$ python -q
>>> import numpy as np
>>> np.set_printoptions(precision=3, suppress=True, linewidth=100)
>>> def rd(a):
...     return np.round(a, 3) + 0
... 
>>> data = np.loadtxt("layer10.csv", delimiter=",")
>>> print(rd(data))
[[ 0.309  0.951  0.   ]
 [-0.951  0.309  0.   ]
 [ 0.     0.     1.   ]]
>>> W1 = np.array([[-6, -3, 0, 2, -7], [7, 8, 8, -8, 6], [9, 0, 3, 1, 3]])
>>> c = np.array([-3, 1, 0, -2, -2])
>>> hid = np.maximum(data @ W1 + c, 0)
>>> print((hid > 0).mean(axis=0))
[1. 1. 1. 0. 1.]
>>> print(np.linalg.matrix_rank(hid))
3
>>> Z = np.array([[0, 0, 1], [0, 0, 0], [1, 2, 2], [0, 1, 0], [1, 1, 1]])
>>> print(W1 @ Z)
[[ -7  -5 -13]
 [ 14  14  29]
 [  6  10  18]]
>>> print(rd(hid @ Z))
[[ 9.152 16.76  18.563]
 [ 8.984 11.456 16.325]
 [ 4.     7.    13.   ]]
>>> M = np.array([[0, -3, -1], [0, 0, 0], [0, 0, 0]])
>>> A2 = np.array([[4, 1], [0, 3], [5, 3]])
>>> print(rd(np.einsum("ik,kj->ji", data, A2)))
[[ 1.236 -3.804  5.   ]
 [ 3.162 -0.024  3.   ]]
>>> print(np.vstack([data, A2.T]).shape)
(5, 3)
>>> A2 @ data
Traceback (most recent call last):
  File "<python-input-17>", line 1, in <module>
    A2 @ data
    ~~~^~~~~~
ValueError: matmul: Input operand 1 has a mismatch in its core dimension 0, with gufunc signature (n?,k),(k,m?)->(n?,m?) (size 3 is different from 2)
>>> P = np.triu(np.array([[0, 0, 2], [2, 1, 1], [0, 1, 1]]), 1) + np.eye(3)
>>> A2 = P @ M @ np.linalg.inv(P)
>>> print(np.linalg.matrix_rank(A2))
1
>>> print(np.trace(A2), np.trace(M))
0.0 0
>>> print(P @ M - M @ P)
[[0. 0. 3.]
 [0. 0. 0.]
 [0. 0. 0.]]
>>> print(A2)
[[ 0. -3.  2.]
 [ 0.  0.  0.]
 [ 0.  0.  0.]]
>>> left, sigma = np.linalg.svd(A2)
Traceback (most recent call last):
  File "<python-input-24>", line 1, in <module>
    left, sigma = np.linalg.svd(A2)
    ^^^^^^^^^^^
ValueError: too many values to unpack (expected 2)
>>> left, sigma, vt = np.linalg.svd(A2, full_matrices=False)
>>> print(rd(sigma))
[3.606 0.    0.   ]
>>> print(rd(np.sqrt((sigma ** 2).sum())), rd(np.linalg.norm(A2)))
3.606 3.606
>>> print((sigma > 1e-8).sum())
1
>>> print(left.shape, sigma.shape, vt.shape)
(3, 3) (3,) (3, 3)
>>> print(sigma / sigma[0])
[1. 0. 0.]
>>> print(rd(np.abs(vt[0])))
[0.    0.832 0.555]
>>> print(rd(left.T @ A2 @ vt.T))
[[3.606 0.    0.   ]
 [0.    0.    0.   ]
 [0.    0.    0.   ]]
>>> K = np.loadtxt("mat.csv", delimiter=",")
>>> print(K)
[[ 0.397 -0.178 -0.446]
 [-0.686  0.345  0.744]
 [ 0.647 -0.319 -0.706]
 [ 0.     0.     0.   ]
 [-0.207  0.09   0.235]
 [-0.139  0.06   0.159]
 [ 0.558 -0.264 -0.617]
 [ 0.207 -0.09  -0.235]
 [ 0.139 -0.06  -0.159]
 [ 0.397 -0.178 -0.446]
 [-0.454  0.207  0.508]
 [-0.604  0.291  0.664]
 [ 0.941 -0.635 -0.964]
 [-0.273  0.119  0.31 ]
 [ 0.207 -0.09  -0.235]
 [-0.207  0.09   0.235]
 [ 0.207 -0.09  -0.235]
 [-0.647  0.319  0.706]
 [-0.753  0.397  0.808]
 [ 0.207 -0.09  -0.235]
 [-0.273  0.119  0.31 ]
 [ 0.139 -0.06  -0.159]
 [-0.831  0.47   0.876]
 [ 0.851 -0.493 -0.894]
 [-0.782  0.422  0.834]
 [-0.604  0.291  0.664]]
>>> A2 = np.c_[K[:, :1] @ np.array([[2]]), np.array([2, 3, 2, 0, 5, 2, 2, 1, 2, 4, 5, 0, 2, 5, 0, 1, 1, 4, 2, 5, 3, 3, 3, 4, 4, 2])]
>>> print(A2)
[[ 0.794  2.   ]
 [-1.372  3.   ]
 [ 1.294  2.   ]
 [ 0.     0.   ]
 [-0.414  5.   ]
 [-0.278  2.   ]
 [ 1.116  2.   ]
 [ 0.414  1.   ]
 [ 0.278  2.   ]
 [ 0.794  4.   ]
 [-0.908  5.   ]
 [-1.208  0.   ]
 [ 1.882  2.   ]
 [-0.546  5.   ]
 [ 0.414  0.   ]
 [-0.414  1.   ]
 [ 0.414  1.   ]
 [-1.294  4.   ]
 [-1.506  2.   ]
 [ 0.414  5.   ]
 [-0.546  3.   ]
 [ 0.278  3.   ]
 [-1.662  3.   ]
 [ 1.702  4.   ]
 [-1.564  4.   ]
 [-1.208  2.   ]]
>>> print(np.linalg.matrix_rank(np.c_[K, A2]))
4
>>> m1 = np.load("w.npy")
>>> print(m1)
[[-3 -3 -3]
 [-3 -6 -6]
 [-3 -6 -9]]
>>> print(np.all(np.linalg.eigvalsh(m1) > 0))
False
>>> print([round(float(np.linalg.det(m1[:i, :i])), 2) + 0 for i in range(1, 4)])
[-3.0, 9.0, -27.0]
>>> W0 = np.load("block12.npy")
>>> print(W0)
[[0 7 2 1]
 [1 0 7 2]
 [2 1 0 7]
 [7 2 1 0]]
>>> print(W0 @ (-1.0) ** np.arange(4))
[-6.  6. -6.  6.]
>>> print(np.allclose(W0 @ W0.T, W0.T @ W0))
True
>>> print((W0 @ W0)[0])
[18  4 50 28]
>>> arr = np.array([[0, 1, 1], [1, 3, 3], [2, 2, 0]])
>>> arr[2] = arr[0]
>>> print(arr)
[[0 1 1]
 [1 3 3]
 [0 1 1]]
>>> left, sigma, vt = np.linalg.svd(arr)
>>> print(np.argmax(sigma[:-1] / (sigma[1:] + 1e-6)) + 1)
2
>>> A2 = left[:, :2] @ np.diag(sigma[:2]) @ vt[:2]
>>> print(rd(np.linalg.norm(arr - A2) / np.linalg.norm(arr)))
0.0
>>> print(rd(np.linalg.norm(arr - A2, 2)), rd(sigma[2]))
0.0 0.0
>>> print(rd(A2))
[[0. 1. 1.]
 [1. 3. 3.]
 [0. 1. 1.]]
>>> F = np.loadtxt("out3.csv", delimiter=",")
>>> print(F)
[[ 0.915 -1.646  0.4  ]
 [-0.24   2.277 -2.217]
 [-2.042  1.543  1.39 ]
 [ 0.841 -0.635 -1.037]
 [ 1.547 -2.455 -0.222]
 [ 0.404  0.552 -0.487]
 [ 1.73  -0.924 -1.738]
 [ 1.266  1.756 -1.995]
 [ 1.28  -3.374  0.758]
 [ 1.035 -3.162  1.108]
 [ 2.039  1.426 -3.344]
 [-2.197  0.301  2.409]
 [ 1.365  1.173 -3.013]
 [-0.355  0.178  0.026]
 [-2.868 -0.29   3.203]
 [-3.043  0.329  2.679]
 [-1.147 -1.033  2.939]
 [ 1.373 -2.996  1.2  ]
 [-1.695  1.623  0.682]]
>>> W1 = np.array([[0, 1], [0, 1], [2, 0], [0, 2]])
>>> c = np.array([2, -2])
>>> hid = np.maximum(W0 @ W1 + c, 0)
>>> print((hid > 0).mean(axis=0))
[1. 1.]
>>> print(hid)
[[ 6  7]
 [16  3]
 [ 2 15]
 [ 4  7]]
>>> print(np.linalg.matrix_rank(hid))
2
>>> Z = np.array([[3, 4, 3], [5, 4, 1]])
>>> print(hid @ Z)
[[53 52 25]
 [63 76 51]
 [81 68 21]
 [47 44 19]]
>>> lab = K[:, 2] > np.median(K[:, 2])
>>> f = K[lab].mean(axis=0) - K[~lab].mean(axis=0)
>>> print(((K - K.mean(axis=0)) @ f > 0).astype(int))
[0 1 0 0 1 1 0 0 0 0 1 1 0 1 0 1 0 1 1 0 1 0 1 0 1 1]
>>> print(rd(f))
[-0.874  0.444  0.953]
>>> dist = np.linalg.norm(F[:, None] - F[None], axis=-1)
>>> print(dist.shape)
(19, 19)
>>> print(dist[11].round(6).argsort(kind="stable")[:4])
[11 15 14  2]
>>> print(rd(dist[:5, :5]))
[[0.    4.855 4.46  1.759 1.2  ]
 [4.855 0.    4.098 3.323 5.437]
 [4.46  4.098 0.    4.353 5.609]
 [1.759 3.323 4.353 0.    2.115]
 [1.2   5.437 5.609 2.115 0.   ]]
>>> print(dist.mean(axis=1).argmax())
10
>>> print((dist + 1e9 * np.eye(19)).round(6).argmin(axis=1))
[ 4  7 18  6  0 13  3 12  9 17 12 15 10  5 15 14 11  9  2]
>>> print(np.unravel_index(dist.round(6).argmax(), dist.shape))
(np.int64(10), np.int64(14))
>>> print(np.linalg.matrix_rank(dist ** 2))
5
>>> feats = np.load("sample12.npy")
>>> print(feats)
[[  6.091  -2.894  -7.341]
 [  3.328  -1.967  -5.951]
 [  4.964  -3.047  -7.571]
 [  2.484   0.585  -2.122]
 [  1.805   3.003   1.504]
 [  3.684  -0.923  -4.384]
 [  0.838   2.257   0.386]
 [ -0.519   3.831   2.746]
 [  2.79   -1.006  -4.509]
 [  0.258   3.583   2.375]
 [  0.316   3.868   2.802]
 [  1.987   0.923  -1.616]
 [  1.041   1.708  -0.438]
 [  6.299  -4.607  -9.91 ]
 [  5.696  -4.066  -9.099]
 [  0.524   2.814   1.221]
 [  1.819   1.309  -1.037]
 [  8.318  -7.673 -14.51 ]]
>>> Q, r_ = np.linalg.qr(feats)
>>> print(Q.shape, r_.shape)
(18, 3) (3, 3)
>>> print(rd(np.trace(Q @ Q.T)))
3.0
>>> print(rd(Q @ r_))
[[  6.091  -2.894  -7.341]
 [  3.328  -1.967  -5.951]
 [  4.964  -3.047  -7.571]
 [  2.484   0.585  -2.122]
 [  1.805   3.003   1.504]
 [  3.684  -0.923  -4.384]
 [  0.838   2.257   0.386]
 [ -0.519   3.831   2.746]
 [  2.79   -1.006  -4.509]
 [  0.258   3.583   2.375]
 [  0.316   3.868   2.802]
 [  1.987   0.923  -1.616]
 [  1.041   1.708  -0.438]
 [  6.299  -4.607  -9.91 ]
 [  5.696  -4.066  -9.099]
 [  0.524   2.814   1.221]
 [  1.819   1.309  -1.037]
 [  8.318  -7.673 -14.51 ]]
>>> print(rd(Q.T @ Q))
[[1. 0. 0.]
 [0. 1. 0.]
 [0. 0. 1.]]
>>> x0 = np.array([-9, 9, -8])
>>> y = feats @ x0
>>> print(rd(np.linalg.pinv(feats) @ feats))
[[1. 0. 0.]
 [0. 1. 0.]
 [0. 0. 1.]]
>>> try:
...     np.linalg.solve(feats, y)
... except np.linalg.LinAlgError as e:
...     print("failed:", e)
... 
failed: Last 2 dimensions of the array must be square
>>> rng = np.random.default_rng(3570)
>>> y = y + 0.05 * rng.normal(size=18)
>>> print(rd(y))
[-22.043  -0.013 -11.578  -0.018  -1.314  -6.377   9.646  17.276   1.838  10.879   9.523   3.36
   9.484 -18.835 -15.044  10.767   3.742 -27.909]
>>> c, *_ = np.linalg.lstsq(feats, y)
>>> print(rd(c))
[-8.989  8.991 -7.989]
>>> print(rd(np.linalg.norm(y - feats @ c)))
0.24
